$ python3 -q
>>> import numpy as np
>>> np.set_printoptions(precision=3, suppress=True, linewidth=200, legacy="1.25")
>>> M = np.load("data.npy")
>>> print(M)
[[ 35.537 -21.809  -2.67  -23.808  -7.095]
 [ 22.026 -37.092 -28.327  22.93  -14.361]
 [ 23.595 -38.153 -29.298  23.603 -15.811]
 [ 35.367 -21.735  -5.568 -23.613  -8.915]
 [ 36.741 -22.152  -4.981 -24.169  -8.177]
 [ 35.043 -21.419  -5.1   -23.612  -8.879]
 [ 20.927 -37.795 -28.944  21.146 -13.272]
 [ 20.944 -37.613 -28.272  22.585 -14.964]
 [ 21.407 -36.769 -28.983  21.598 -12.22 ]
 [ 36.143 -20.658  -3.364 -24.287  -8.461]
 [ 35.751 -20.623  -3.338 -22.014  -6.758]
 [ 21.927 -37.879 -28.857  21.183 -13.516]
 [ 21.51  -37.517 -27.484  20.939 -15.86 ]
 [ 22.673 -38.788 -28.015  22.718 -14.58 ]
 [ 20.599 -37.275 -27.886  20.479 -14.255]
 [ 37.971 -22.769  -3.231 -23.562  -6.958]
 [ 34.589 -22.553  -4.05  -26.181  -9.531]
 [ 36.138 -23.422  -3.723 -24.608  -8.92 ]
 [ 22.988 -37.968 -28.808  21.21  -14.355]
 [ 35.792 -22.903  -5.623 -22.536  -7.63 ]
 [ 21.633 -35.744 -27.241  21.232 -12.576]
 [ 21.032 -39.901 -28.337  22.658 -13.73 ]
 [ 35.52  -22.902  -5.895 -23.119  -8.315]]
>>> q, evecs = np.linalg.qr(M[:, :1])[0], np.linalg.qr(M[:, 1:])[0]
>>> sv = np.linalg.svd(q.T @ evecs, compute_uv=False)
>>> print(np.round(np.linalg.norm(q @ q.T - evecs @ evecs.T, 2), 3))
1.0
>>> gram = M.T @ M
>>> print(np.diag(gram))
[19860.311 22448.491  9881.874 11972.363  3147.311]
>>> print(np.allclose(gram, gram.T))
True
>>> print(np.linalg.matrix_rank(gram))
5
>>> proj = M @ np.linalg.solve(M.T @ M, M.T)
>>> print(proj @ M[:, 1])
[-21.809 -37.092 -38.153 -21.735 -22.152 -21.419 -37.795 -37.613 -36.769 -20.658 -20.623 -37.879 -37.517 -38.788 -37.275 -22.769 -22.553 -23.422 -37.968 -22.903 -35.744 -39.901 -22.902]
>>> J = np.load("out19.npy")
>>> print(J)
[[8.113 9.069 6.023 6.977 0.903]
 [8.149 8.82  6.139 6.886 0.951]
 [8.073 8.85  6.051 6.826 0.965]
 [7.95  8.984 5.891 6.867 0.852]
 [8.084 9.039 6.002 7.221 1.006]
 [5.972 2.08  9.126 8.037 1.951]
 [6.162 1.952 8.916 7.831 1.948]
 [5.972 2.002 9.074 8.042 2.026]
 [6.045 2.054 8.933 7.976 2.204]
 [6.103 1.989 8.839 8.075 1.744]]
>>> proj = J @ np.linalg.solve(J.T @ J, J.T)
>>> print(proj @ J[:, 3])
[6.977 6.886 6.826 6.867 7.221 8.037 7.831 8.042 7.976 8.075]
>>> print(np.allclose(proj @ proj, proj))
True
